$ python3 -q
>>> import numpy as np
>>> np.set_printoptions(precision=1, suppress=True, linewidth=120)
>>> def rnd(a):
...     return np.round(a, 1) + 0
... 
>>> feats = np.load("arr.npy")
>>> feats
array([[ 5.1, 11.9,  4.3],
       [ 4.1, 10. ,  3.6],
       [ 5.3, 10.7,  5.8],
       [ 4.4, 10.1,  3.7],
       [ 5.5,  9.3,  4.1],
       [ 3.6, 10.3,  6.2],
       [ 6.2,  8.8,  4. ],
       [ 5.2, 10. ,  6.1],
       [ 3.9,  9.2,  6.2],
       [ 4. , 10.7,  5.4],
       [ 6.5, 10.2,  4.5]])
>>> vec = np.array([-8, -2, -6])
>>> h = np.maximum(feats @ vec, 0)
>>> np.maximum(feats @ (3 * vec), 0)
array([0., 0., 0., 0., 0., 0., 0., 0., 0., 0., 0.])
>>> rnd(np.maximum(feats @ vec, 0) - np.maximum(-feats @ vec, 0))
array([-90.4, -74.4, -98.6, -77.6, -87.2, -86.6, -91.2, -98.2, -86.8, -85.8, -99.4])
>>> h
array([0., 0., 0., 0., 0., 0., 0., 0., 0., 0., 0.])
>>> cen = (feats - feats.mean(axis=0)) / feats.std(axis=0)
>>> cen.std(axis=0)
array([1., 1., 1.])
>>> coef = np.linalg.lstsq(np.delete(cen, 2, axis=1), cen[:, 2])[0]
>>> rnd(coef)
array([-0.3,  0. ])
>>> rnd(1 - np.var(cen[:, 2] - np.delete(cen, 2, axis=1) @ coef))
np.float64(0.1)
>>> P = feats @ np.linalg.solve(feats.T @ feats, feats.T)
>>> rnd(P)
array([[ 0.3,  0.3,  0. ,  0.3,  0.1,  0. ,  0. , -0.1, -0.1,  0.2,  0.1],
       [ 0.3,  0.3,  0. ,  0.2,  0.1,  0.1,  0. , -0.1, -0.1,  0.1,  0. ],
       [ 0. ,  0. ,  0.1,  0. ,  0.1,  0.1,  0.1,  0.2,  0.2,  0.1,  0.1],
       [ 0.3,  0.2,  0. ,  0.2,  0.1,  0. ,  0. , -0.1, -0.1,  0.1,  0.1],
       [ 0.1,  0.1,  0.1,  0.1,  0.2, -0.1,  0.2,  0.1,  0. ,  0. ,  0.2],
       [ 0. ,  0.1,  0.1,  0. , -0.1,  0.3, -0.1,  0.2,  0.3,  0.2, -0.1],
       [ 0. ,  0. ,  0.1,  0. ,  0.2, -0.1,  0.4,  0.1,  0. , -0.1,  0.3],
       [-0.1, -0.1,  0.2, -0.1,  0.1,  0.2,  0.1,  0.3,  0.3,  0.1,  0.1],
       [-0.1, -0.1,  0.2, -0.1,  0. ,  0.3,  0. ,  0.3,  0.3,  0.1,  0. ],
       [ 0.2,  0.1,  0.1,  0.1,  0. ,  0.2, -0.1,  0.1,  0.1,  0.2, -0.1],
       [ 0.1,  0. ,  0.1,  0.1,  0.2, -0.1,  0.3,  0.1,  0. , -0.1,  0.3]])
>>> rnd(np.linalg.eigvalsh(P))
array([0., 0., 0., 0., 0., 0., 0., 0., 1., 1., 1.])
>>> rnd(np.diag(P))
array([0.3, 0.3, 0.1, 0.2, 0.2, 0.3, 0.4, 0.3, 0.3, 0.2, 0.3])
>>> vec = np.array([3, 2, 0, -3, 1, -3, 3, 0, -3, -2, -2])
>>> rnd(P @ vec)
array([ 0.6,  0.4, -0.9,  0.5,  0.8, -2.5,  1.3, -1.3, -2.4, -1.4,  1.1])
>>> rnd(P @ P @ vec)
array([ 0.6,  0.4, -0.9,  0.5,  0.8, -2.5,  1.3, -1.3, -2.4, -1.4,  1.1])
>>> Uu, s, Vt = np.linalg.svd(feats)
>>> np.argmax(s[:-1] / (s[1:] + 1e-6)) + 1
np.int64(1)
>>> rnd(s)
array([40.7,  3.7,  2.7])
>>> out = Uu[:, :1] @ np.diag(s[:1]) @ Vt[:1]
>>> rnd(np.abs(feats - out).max())
np.float64(1.7)
>>> np.linalg.matrix_rank(out)
np.int64(1)
>>> rnd(np.linalg.norm(feats - out) / np.linalg.norm(feats))
np.float64(0.1)
>>> rnd(np.linalg.norm(feats - out, 2)), rnd(s[1])
(np.float64(3.7), np.float64(3.7))
>>> A = np.loadtxt("m.csv", delimiter=",")
>>> A
array([[ -3.5,  -0.6,  -3.3,  -4.3,   1. ,  -1.4],
       [ 12.8, -13.9,  -3.1, -14.8,   0. ,   1.1],
       [ -4.8,   0.7,  -1. ,  12.5,  -1.1,   1.4],
       [ -6.9,   1.6,  -1.7, -32. ,   0. ,  -0.5],
       [-23.3,  -7.3,   0. , -16.2,  -1.5,   1.8],
       [  7.8,  -2. ,  -1.2,  -1.7,  -0.1,  -1.4],
       [  5.9,   0.1,   1.4, -31.7,   0.4,  -0.4],
       [  3.6,  -0.1,   1.1,  -6.7,   0.1,   1.5],
       [ 13. ,  -0.8,  -1.6,  18.8,   0.5,  -0.6],
       [ -0.3,  -4.2,   6.5,  22.8,   0.6,   0.5],
       [-18.9,  -4.1,   4.8,   9.1,   0. ,   0.5],
       [  8.4,   2. ,   3.4,  11. ,  -0.8,  -2.2],
       [-27.2,  -1.1,  -0.6,  63.9,  -0.3,  -0.6],
       [ -3.7, -11.7,   2. ,  -5.1,   0.1,  -0.7],
       [ 15.4,   6.9,  -1.1,  -7.1,   0.8,   2.1],
       [ 28.3,   1. ,  -1.9,  -5.4,  -1.1,   0.4],
       [ -6.3,  -5.5,  -0.2,  -0.4,   0. ,   0.6],
       [  3.4,  -2.6,  -2.8, -16.9,  -0.6,   0.3],
       [ -4.5,   4.7,   0.7,  10.9,   0.3,   1.7],
       [-11.5,  -6.5,  -1.3,  -7.2,  -0.5,   1.4],
       [  1.3,  -2.6,  -0.6,  28.8,   0.1,   0.6],
       [ -3.5,   7.8,   0.9,  12.2,  -0.5,  -0.4],
       [ -4.7,  -6.4,  -0.4, -19.3,   0.8,   0.5],
       [  3. , -12.3,  -1.7,  -7.6,  -0.3,  -1.6],
       [ 10.9,   3.2,  -2. ,  33. ,   0.4,   1. ],
       [-17.2,   9.4,   1.9, -22.7,  -0.2,  -1. ],
       [ 13.5,   3.7,  -2.6,  17.2,  -1.2,  -0.6],
       [ -9.2,   3.8,   0.9, -43.3,   0.3,  -0.3],
       [ -4. ,   2.7,  -1.3,  12. ,  -0.2,  -0.9],
       [  9.6,   6.4,   1.1, -17. ,  -0.9,   0.7]])
>>> W = np.array([[9, 4, 9, 6, 5, 2],
...     [2, 1, 1, 6, 9, 7],
...     [9, 2, 2, 9, 6, 9],
...     [7, 4, 4, 7, 7, 0],
...     [0, 5, 7, 5, 4, 9],
...     [6, 4, 7, 2, 1, 9]])
>>> coef = np.array([1, 3, -5, -4, 4, -4])
>>> H = np.maximum(A @ W + coef, 0)
>>> rnd((H > 0).mean(axis=0))
array([0.5, 0.5, 0.5, 0.5, 0.5, 0.5])
>>> Z = np.array([[0, 1, 2], [0, 0, 1], [1, 0, 0], [2, 2, 2], [0, 2, 1], [1, 2, 2]])
>>> (H @ Z).round(6).argmax(axis=1)
array([0, 0, 2, 0, 0, 2, 1, 2, 2, 2, 0, 2, 2, 0, 2, 2, 0, 0, 1, 0, 2, 1, 0, 0, 2, 1, 2, 1, 1, 1])
>>> dist = np.linalg.norm(A[:, None] - A[None], axis=-1)
>>> dist.mean(axis=1).argmax()
np.int64(12)
>>> rnd(dist[:5, :5])
array([[ 0. , 23.7, 17.4, 28.1, 24.6],
       [23.7,  0. , 35.7, 30.5, 36.9],
       [17.4, 35.7,  0. , 44.6, 35.1],
       [28.1, 30.5, 44.6,  0. , 24.7],
       [24.6, 36.9, 35.1, 24.7,  0. ]])
>>> np.flatnonzero(dist[10] < dist.mean() / 2)
array([10])
>>> dist[10].round(6).argsort(kind="stable")[:4]
array([10,  2, 16, 18])
>>> dist.shape
(30, 30)
>>> np.unravel_index(dist.round(6).argmax(), dist.shape)
(np.int64(12), np.int64(27))
>>> labels = A[:, 0] > np.median(A[:, 0])
>>> f = A[labels].mean(axis=0) - A[~labels].mean(axis=0)
>>> (((A - A.mean(axis=0)) @ f > 0) == labels).mean()
np.float64(1.0)
>>> rnd(f)
array([19.1, -0.2, -0.4,  3.5,  0. ,  0. ])
>>> C2 = A.T @ A
>>> rnd(np.linalg.eigvalsh(C2)[::-1])
array([14097.6,  4333.9,   998. ,   133.6,    36.4,    11.9])
>>> rnd(np.trace(C2)), rnd((A ** 2).sum())
(np.float64(19611.4), np.float64(19611.4))
>>> np.linalg.matrix_rank(C2)
np.int64(6)
>>> arr = np.load("sample19.npy")
>>> arr
array([[ 0,  2, -5,  0, -5,  5],
       [ 0,  0,  3, -5,  0,  5],
       [ 0,  0,  0, -5, -1, -3],
       [ 0,  0,  0,  0,  4, -5],
       [ 0,  0,  0,  0,  0,  1],
       [ 0,  0,  0,  0,  0,  0]])
>>> Uu, s, Vt = np.linalg.svd(arr, full_matrices=False)
>>> rnd(Vt @ Vt.T)
array([[1., 0., 0., 0., 0., 0.],
       [0., 1., 0., 0., 0., 0.],
       [0., 0., 1., 0., 0., 0.],
       [0., 0., 0., 1., 0., 0.],
       [0., 0., 0., 0., 1., 0.],
       [0., 0., 0., 0., 0., 1.]])
>>> rnd(np.abs(Vt[0]))
array([0. , 0.1, 0.2, 0.1, 0.5, 0.8])
>>> (s > 1e-8).sum()
np.int64(5)
>>> M = np.loadtxt("a.csv", delimiter=",")
>>> M
array([[ -7.,  -3.,  -1.,   8.],
       [-12.,  -7.,  -6.,  12.],
       [ 12.,   3.,   2., -12.],
       [-12.,  -3.,  -1.,  13.]])
>>> out = np.c_[A[:, :3] @ np.array([[-1, 3, 2], [2, 3, 3], [0, 0, 3]]), np.array([3, 0, 1, 3, 2, 1, 1, 3, 2, 3, 0, 0, 3, 3, 2, 3, 0, 0, 3, 0, 3, 1, 3, 2, 0, 1, 2, 2, 2, 0])]
>>> rnd(out)
array([[  2.3, -12.3, -18.7,   3. ],
       [-40.6,  -3.3, -25.4,   0. ],
       [  6.2, -12.3, -10.5,   1. ],
       [ 10.1, -15.9, -14.1,   3. ],
       [  8.7, -91.8, -68.5,   2. ],
       [-11.8,  17.4,   6. ,   1. ],
       [ -5.7,  18. ,  16.3,   1. ],
       [ -3.8,  10.5,  10.2,   3. ],
       [-14.6,  36.6,  18.8,   2. ],
       [ -8.1, -13.5,   6.3,   3. ],
       [ 10.7, -69. , -35.7,   0. ],
       [ -4.4,  31.2,  33. ,   0. ],
       [ 25. , -84.9, -59.5,   3. ],
       [-19.7, -46.2, -36.5,   3. ],
       [ -1.6,  66.9,  48.2,   2. ],
       [-26.3,  87.9,  53.9,   3. ],
       [ -4.7, -35.4, -29.7,   0. ],
       [ -8.6,   2.4,  -9.4,   0. ],
       [ 13.9,   0.6,   7.2,   3. ],
       [ -1.5, -54. , -46.4,   0. ],
       [ -6.5,  -3.9,  -7. ,   3. ],
       [ 19.1,  12.9,  19.1,   1. ],
       [ -8.1, -33.3, -29.8,   3. ],
       [-27.6, -27.9, -36. ,   2. ],
       [ -4.5,  42.3,  25.4,   0. ],
       [ 36. , -23.4,  -0.5,   1. ],
       [ -6.1,  51.6,  30.3,   2. ],
       [ 16.8, -16.2,  -4.3,   2. ],
       [  9.4,  -3.9,  -3.8,   2. ],
       [  3.2,  48. ,  41.7,   0. ]])
>>> rnd(np.linalg.norm(np.linalg.qr(A)[0].T @ out, axis=0) ** 2 / ((out ** 2).sum(axis=0) + 1e-12))
array([1., 1., 1., 0.])
>>> rnd(np.linalg.norm(out - A @ np.linalg.lstsq(A, out)[0], axis=0))
array([ 0. ,  0. ,  0. , 10.9])
>>> rnd(np.linalg.lstsq(A, out[:, 0])[0])
array([-1.,  2.,  0.,  0.,  0.,  0.])
